In [1]: import numpy as np

In [2]: np.set_printoptions(precision=3, suppress=True, linewidth=120)

In [3]: def tidy(a):
   ...:     return np.round(a, 3) + 0
   ...: 

In [4]: E = np.load("sample1.npy")

In [5]: E
Out[5]: 
array([[0., 0., 6.],
       [0., 0., 5.],
       [6., 5., 0.]])

In [6]: # symmetric, so the eigenvalues are real

In [7]: W = np.array([[2, -1], [0, -1], [-1, -1]])

In [8]: c = np.array([1, -2])

In [9]: H = np.maximum(E @ W + c, 0)

In [10]: tidy((H > 0).mean(axis=0))
Out[10]: array([0.333, 0.   ])

In [11]: H
Out[11]: 
array([[ 0.,  0.],
       [ 0.,  0.],
       [13.,  0.]])

In [12]: np.linalg.matrix_rank(H)
Out[12]: np.int64(1)

In [13]: cent = np.array([[-5, 5, 0], [3, 1, 5]])

In [14]: W @ cent
Out[14]: 
array([[-13,   9,  -5],
       [ -3,  -1,  -5],
       [  2,  -6,  -5]])

In [15]: tidy(np.linalg.norm(E, 2) / np.linalg.norm(E))
Out[15]: np.float64(0.707)

In [16]: np.argsort(-np.linalg.norm(E, axis=0).round(6), kind="stable")[:3]
Out[16]: array([2, 0, 1])

In [17]: [round(float(x), 3) for x in np.linalg.svd(E, compute_uv=False)[:3]]
Out[17]: [7.81, 7.81, 0.0]

In [18]: out = np.array([[2, 5, 9], [2, 0, 5]])

In [19]: cent = np.kron(out, E)

In [20]: cent
Out[20]: 
array([[ 0.,  0., 12.,  0.,  0., 30.,  0.,  0., 54.],
       [ 0.,  0., 10.,  0.,  0., 25.,  0.,  0., 45.],
       [12., 10.,  0., 30., 25.,  0., 54., 45.,  0.],
       [ 0.,  0., 12.,  0.,  0.,  0.,  0.,  0., 30.],
       [ 0.,  0., 10.,  0.,  0.,  0.,  0.,  0., 25.],
       [12., 10.,  0.,  0.,  0.,  0., 30., 25.,  0.]])

In [21]: cent.shape
Out[21]: (6, 9)

In [22]: rng = np.random.default_rng(815)

In [23]: lab = rng.permutation(3)

In [24]: lab
Out[24]: array([1, 2, 0])

In [25]: out = E[lab][:, lab]

In [26]: out
Out[26]: 
array([[0., 5., 0.],
       [5., 0., 6.],
       [0., 6., 0.]])

In [27]: np.diag(out)
Out[27]: array([0., 0., 0.])

In [28]: tidy(np.sort(np.abs(np.linalg.eigvals(out))))
Out[28]: array([0.  , 7.81, 7.81])

In [29]: x = np.array([-3, -5, -5])

In [30]: h1 = np.maximum(E @ x, 0)

In [31]: E.T @ h1
Out[31]: array([0., 0., 0.])

In [32]: np.maximum(E @ (3 * x), 0)
Out[32]: array([0., 0., 0.])

In [33]: E * (h1 > 1e-9)[:, None]
Out[33]: 
array([[0., 0., 0.],
       [0., 0., 0.],
       [0., 0., 0.]])

In [34]: np.tanh(E @ x)
Out[34]: array([-1., -1., -1.])

In [35]: M = np.load("out6.npy")

In [36]: M
Out[36]: 
array([[ 1,  0,  0,  0,  0,  0],
       [ 3,  1,  0,  0,  0,  0],
       [-2,  1,  1,  0,  0,  0],
       [-1,  2, -1,  1,  0,  0],
       [-1,  0,  0,  2,  1,  0],
       [-3, -1,  0,  3, -1,  1]])

In [37]: # triangular

In [38]: tidy(np.linalg.det(M))
Out[38]: np.float64(1.0)

In [39]: tidy(np.sort(np.abs(np.linalg.eigvals(M))))
Out[39]: array([1., 1., 1., 1., 1., 1.])

In [40]: tidy(np.abs(np.linalg.eigvals(M)).max())
Out[40]: np.float64(1.0)

In [41]: np.allclose(M, M.T)
Out[41]: False

In [42]: left, sigma, vt = np.linalg.svd(M)

In [43]: np.argmax(sigma[:-1] / (sigma[1:] + 1e-6)) + 1
Out[43]: np.int64(5)

In [44]: out = left[:, :5] @ np.diag(sigma[:5]) @ vt[:5]

In [45]: tidy(out)
Out[45]: 
array([[ 1.   ,  0.001, -0.001, -0.003,  0.005,  0.013],
       [ 3.   ,  1.   ,  0.   ,  0.001, -0.001, -0.003],
       [-2.   ,  1.   ,  1.   ,  0.   ,  0.   ,  0.001],
       [-1.   ,  2.   , -1.   ,  1.   ,  0.   ,  0.001],
       [-1.   ,  0.   ,  0.   ,  2.   ,  1.   ,  0.   ],
       [-3.   , -1.   ,  0.   ,  3.   , -1.   ,  1.   ]])

In [46]: tidy(np.abs(M - out).max())
Out[46]: np.float64(0.013)

In [47]: tidy(np.linalg.norm(M - out) / np.linalg.norm(M))
Out[47]: np.float64(0.002)
